% ipython --no-banner

In [1]: import numpy as np

In [2]: np.set_printoptions(precision=2, suppress=True, linewidth=100)

In [3]: m1 = np.array([[5, 0, 2], [1, 2, 0], [3, 2, 5]])

In [4]: m1
Out[4]: 
array([[5, 0, 2],
       [1, 2, 0],
       [3, 2, 5]])

In [5]: vec = np.array([3, 9, -1])

In [6]: y = m1 @ vec

In [7]: b, lr = np.zeros(3), 1 / np.linalg.norm(m1, 2) ** 2

In [8]: for i in range(25):
   ...:     b -= lr * m1.T @ (m1 @ b - y)
   ...:     if i % 5 == 0: print(i, round(np.linalg.norm(m1 @ b - y), 2))
   ...: 
0 16.16
5 11.49
10 8.33
15 6.09
20 4.47

In [9]: b
Out[9]: array([ 2.63,  7.46, -0.04])

In [10]: r0 = np.array([1, 3, 0])

In [11]: B = m1 + np.outer(r0, np.eye(3)[1])

In [12]: B
Out[12]: 
array([[5., 1., 2.],
       [1., 5., 0.],
       [3., 2., 5.]])

In [13]: round(np.linalg.norm(B, 2), 2)
Out[13]: np.float64(8.23)

In [14]: np.linalg.norm(B, axis=1).argmax()
Out[14]: np.int64(2)

In [15]: round(np.linalg.norm(B[1], 1), 2), round(np.linalg.norm(B[1], np.inf), 2)
Out[15]: (np.float64(6.0), np.float64(5.0))

In [16]: np.round(np.linalg.norm(B, 1), 2), round(np.linalg.norm(B, np.inf), 2)
Out[16]: (np.float64(9.0), np.float64(10.0))

In [17]: round(np.linalg.norm(B[1] - B[0]), 2)
Out[17]: np.float64(6.0)

In [18]: np.round(np.linalg.norm(B, "nuc"), 2)
Out[18]: np.float64(15.24)

In [19]: np.linalg.norm(B, axis=1)
Out[19]: array([5.48, 5.1 , 6.16])

In [20]: np.linalg.norm(B, axis=0)
Out[20]: array([5.92, 5.48, 5.39])

In [21]: np.allclose(m1 @ m1.T, m1.T @ m1)
Out[21]: False

In [22]: assert m1 == m1.T
ValueError: The truth value of an array with more than one element is ambiguous. Use a.any() or a.all()


In [23]: np.round(np.linalg.det(m1), 2)
Out[23]: np.float64(42.0)

In [24]: (m1 + m1.T) / 2
Out[24]: 
array([[5. , 0.5, 2.5],
       [0.5, 2. , 1. ],
       [2.5, 1. , 5. ]])

In [25]: round(np.abs(np.linalg.eigvals(m1)).max(), 2)
Out[25]: np.float64(7.59)

In [26]: A = np.loadtxt("arr.csv", delimiter=",")

In [27]: A
Out[27]: 
array([[ 1.6 ,  0.64, -2.19,  1.11],
       [ 1.96,  0.6 ,  1.36,  1.72],
       [ 2.25,  0.77, -0.13,  1.83],
       [-0.42, -0.01, -2.91, -0.61],
       [-0.99, -0.46,  2.73, -0.57],
       [ 1.07,  0.49, -2.69,  0.63],
       [-0.72, -0.38,  2.87, -0.33],
       [ 0.3 ,  0.24, -2.98, -0.02],
       [-1.28, -0.55,  2.53, -0.82],
       [ 1.43,  0.6 , -2.39,  0.95],
       [ 1.22,  0.53, -2.58,  0.77],
       [ 2.25,  0.77, -0.18,  1.82],
       [-2.24, -0.76, -0.04, -1.84],
       [ 1.81,  0.7 , -1.88,  1.31],
       [ 1.51,  0.62, -2.3 ,  1.02],
       [ 0.67,  0.1 ,  2.81,  0.8 ],
       [ 0.23,  0.21, -2.98, -0.09],
       [-0.42, -0.28,  2.96, -0.08],
       [ 1.47,  0.61, -2.35,  0.99],
       [-2.09, -0.67, -0.97, -1.8 ],
       [ 0.13, -0.09,  2.97,  0.38],
       [-0.28, -0.23,  2.98,  0.05],
       [-2.06, -0.76,  1.32, -1.56],
       [ 1.98,  0.75, -1.51,  1.49]])

In [28]: C = A[[12, 15]].astype(float)

In [29]: for _ in range(7):
    ...:     labels = np.linalg.norm(A[:, None] - C, axis=-1).argmin(axis=1)
    ...:     C = np.array([A[labels == j].mean(axis=0) for j in range(2)])
    ...: 

In [30]: labels
Out[30]: array([0, 1, 0, 0, 1, 0, 1, 0, 1, 0, 0, 0, 1, 0, 0, 1, 0, 1, 0, 1, 1, 1, 1, 0])

In [31]: np.abs(C[1] - C[0]).argmax()
Out[31]: np.int64(2)

In [32]: C[1] - C[0]
Out[32]: array([-1.95, -0.85,  4.04, -1.23])

In [33]: C
Out[33]: 
array([[ 1.28,  0.53, -2.08,  0.86],
       [-0.67, -0.32,  1.96, -0.37]])

In [34]: data = np.array([[1.2, -1.3, 1.5, 0.5, 1.4],
    ...:     [0.4, -0.1, 1.0, -0.8, 0.0],
    ...:     [-0.7, 1.2, 0.6, 0.2, -0.1],
    ...:     [-0.6, -0.7, -1.5, 0.1, -0.3]])

In [35]: data
Out[35]: 
array([[ 1.2, -1.3,  1.5,  0.5,  1.4],
       [ 0.4, -0.1,  1. , -0.8,  0. ],
       [-0.7,  1.2,  0.6,  0.2, -0.1],
       [-0.6, -0.7, -1.5,  0.1, -0.3]])

In [36]: left, s, VT = np.linalg.svd(data, full_matrices=False)

In [37]: np.abs(left[:, 0]).round(6).argmax()
Out[37]: np.int64(0)

In [38]: s / s[0]
Out[38]: array([1.  , 0.67, 0.35, 0.13])

In [39]: s
Out[39]: array([3.07, 2.05, 1.06, 0.39])

In [40]: np.abs(VT[0])
Out[40]: array([0.48, 0.33, 0.68, 0.05, 0.44])

In [41]: B = data / np.linalg.norm(data, axis=1)
ValueError: operands could not be broadcast together with shapes (4,5) (4,) 


In [42]: B = data / np.linalg.norm(data, axis=1, keepdims=True)

In [43]: C2 = B @ B.T

In [44]: round(np.degrees(np.arccos(np.clip(C2[1, 0], -1, 1))), 2)
Out[44]: np.float64(62.53)

In [45]: np.linalg.norm(B, axis=1)
Out[45]: array([1., 1., 1., 1.])

In [46]: C2[1]
Out[46]: array([ 0.46,  1.  ,  0.02, -0.73])

In [47]: (C2 - 2 * np.eye(4)).round(6).argmax(axis=1)
Out[47]: array([1, 0, 1, 2])
